>>> import numpy as np
>>> from numpy import linalg as LA
>>> np.set_printoptions(precision=2, suppress=True, linewidth=160)
>>> arr = np.load("out15.npy")
>>> arr
array([[ 0,  0,  0,  0],
       [-2,  2, -1, -1],
       [ 1, -2,  1,  2],
       [-3,  2,  0, -1],
       [ 0,  0,  0,  0],
       [ 2, -2,  0,  2],
       [ 2,  1,  1,  1],
       [ 0,  0,  0,  0],
       [ 0,  0,  0,  0],
       [-1,  0,  1,  0],
       [ 0,  0,  0,  0],
       [-1,  0,  0,  1],
       [ 0,  0,  0,  0],
       [ 2, -2,  0,  2],
       [ 0,  0,  0,  0],
       [ 0,  0,  0,  0]])
>>> basis = arr[[9, 5]].astype(float)
>>> for _ in range(7):
...     labels = LA.norm(arr[:, None] - basis, axis=-1).argmin(axis=1)
...     basis = np.array([arr[labels == j].mean(axis=0) for j in range(2)])
... 
>>> labels
array([0, 0, 1, 0, 0, 1, 0, 0, 0, 0, 0, 0, 0, 1, 0, 0])
>>> basis[1] - basis[0]
array([ 2.05, -2.38,  0.26,  2.  ])
>>> x0 = np.array([4, 1, 3, 5])
>>> y = arr @ x0
>>> beta, lr = np.zeros(4), 1 / LA.norm(arr, 2) ** 2
>>> for i in range(40):
...     beta -= lr * arr.T @ (arr @ beta - y)
...     if i % 10 == 0: print(i, round(LA.norm(arr @ beta - y), 2))
... 
0 10.11
10 4.39
20 2.01
30 0.98
>>> round(LA.cond(arr), 2)
np.float64(5.1)
>>> dist = LA.norm(arr[:, None] - arr[None], axis=-1)
>>> dist.mean(axis=1).argmax()
np.int64(3)
>>> dist.shape
(16, 16)
>>> dist[:5, :5]
array([[0.  , 3.16, 3.16, 3.74, 0.  ],
       [3.16, 0.  , 6.16, 1.41, 3.16],
       [3.16, 6.16, 0.  , 6.48, 3.16],
       [3.74, 1.41, 6.48, 0.  , 3.74],
       [0.  , 3.16, 3.16, 3.74, 0.  ]])
>>> LA.norm(arr, axis=1)
array([0.  , 3.16, 3.16, 3.74, 0.  , 3.46, 2.65, 0.  , 0.  , 1.41, 0.  , 1.41, 0.  , 3.46, 0.  , 0.  ])
>>> F = np.load("m.npy")
>>> F
array([[-1, -3,  0,  3,  2],
       [ 0, -1,  1, -3, -1],
       [ 0,  0,  1,  0,  0],
       [ 0,  0,  0, -2,  2],
       [ 0,  0,  0,  0, -1]])
>>> np.argsort(-LA.norm(F, axis=0).round(6), kind="stable")[:3]
array([3, 1, 4])
>>> round(np.log10(LA.cond(F)))
2
